$ python -q
>>> import numpy as np
>>> from numpy import linalg as LA
>>> np.set_printoptions(suppress=True, linewidth=200)
>>> W0 = np.diag(20 * np.array([-2, 7, -2, 7, 9])) + np.array([[0, 0, 0, 0, -2],
...     [1, -2, -1, -2, 2],
...     [-1, -1, -2, 0, 1],
...     [1, 1, 0, 1, -1],
...     [-2, -2, 1, 1, 0]])
>>> W0
array([[-40,   0,   0,   0,  -2],
       [  1, 138,  -1,  -2,   2],
       [ -1,  -1, -42,   0,   1],
       [  1,   1,   0, 141,  -1],
       [ -2,  -2,   1,   1, 180]])
>>> f, v = W0[1], W0[4]
>>> f @ v
np.int64(79)
>>> pr = (f @ v) / (f @ f) * f
>>> np.outer(f, v)
array([[   -2,    -2,     1,     1,   180],
       [ -276,  -276,   138,   138, 24840],
       [    2,     2,    -1,    -1,  -180],
       [    4,     4,    -2,    -2,  -360],
       [   -4,    -4,     2,     2,   360]])
>>> round(float((v - pr) @ f), 3)
0.0
>>> print(pr.round(3))
[ 0.004  0.572 -0.004 -0.008  0.008]
>>> x = np.array([-1, 1, 3, -3, 1])
>>> h1 = np.maximum(W0 @ x, 0)
>>> W0 * (h1 > 1e-9)[:, None]
array([[-40,   0,   0,   0,  -2],
       [  1, 138,  -1,  -2,   2],
       [  0,   0,   0,   0,   0],
       [  0,   0,   0,   0,   0],
       [ -2,  -2,   1,   1, 180]])
>>> np.maximum(W0 @ (3 * x), 0)
array([114, 426,   0,   0, 540])
>>> print(h1)
[ 38 142   0   0 180]
>>> print(np.maximum(W0 @ x, 0) - np.maximum(-W0 @ x, 0))
[  38  142 -125 -424  180]
>>> print(np.flatnonzero(h1 > 1e-9))
[0 1 4]
>>> W0.T @ h1
array([-1738, 19236,    38,  -104, 32608])
>>> O, V = LA.qr(W0[:, :3])[0], LA.qr(W0[:, 3:])[0]
>>> sv = LA.svd(O.T @ V, compute_uv=False)
>>> round(float(LA.norm(O @ O.T - V @ V.T, 2)), 3)
1.0
>>> (sv > 0.9).sum()
np.int64(0)
>>> U, sv, VT = LA.svd(W0, full_matrices=False)
>>> (sv > 1e-8).sum()
np.int64(5)
>>> np.round(U.T @ U, 3) + 0
array([[1., 0., 0., 0., 0.],
       [0., 1., 0., 0., 0.],
       [0., 0., 1., 0., 0.],
       [0., 0., 0., 1., 0.],
       [0., 0., 0., 0., 1.]])
>>> data = np.load("w.npy")
>>> data
array([[0.667, 0.   , 0.   , 0.   , 0.333],
       [0.   , 0.667, 0.   , 0.333, 0.   ],
       [0.   , 0.   , 0.5  , 0.   , 0.5  ],
       [0.5  , 0.   , 0.   , 0.5  , 0.   ],
       [0.   , 0.   , 0.333, 0.   , 0.667]])
>>> def softmax(z):
...     e = np.exp(z - z.max(axis=-1, keepdims=True))
...     return e / e.sum(axis=-1, keepdims=True)
... 
>>> np.round(softmax(data[2]), 3)
array([0.159, 0.159, 0.262, 0.159, 0.262])
>>> np.round(softmax(data[2] + 4), 3)
array([0.159, 0.159, 0.262, 0.159, 0.262])
>>> S = data @ data.T / np.sqrt(5)
>>> softmax(S).round(6).argmax(axis=1)
array([0, 1, 2, 3, 4])
>>> np.round(softmax(S)[2] @ data, 3)
array([0.218, 0.12 , 0.187, 0.149, 0.326])
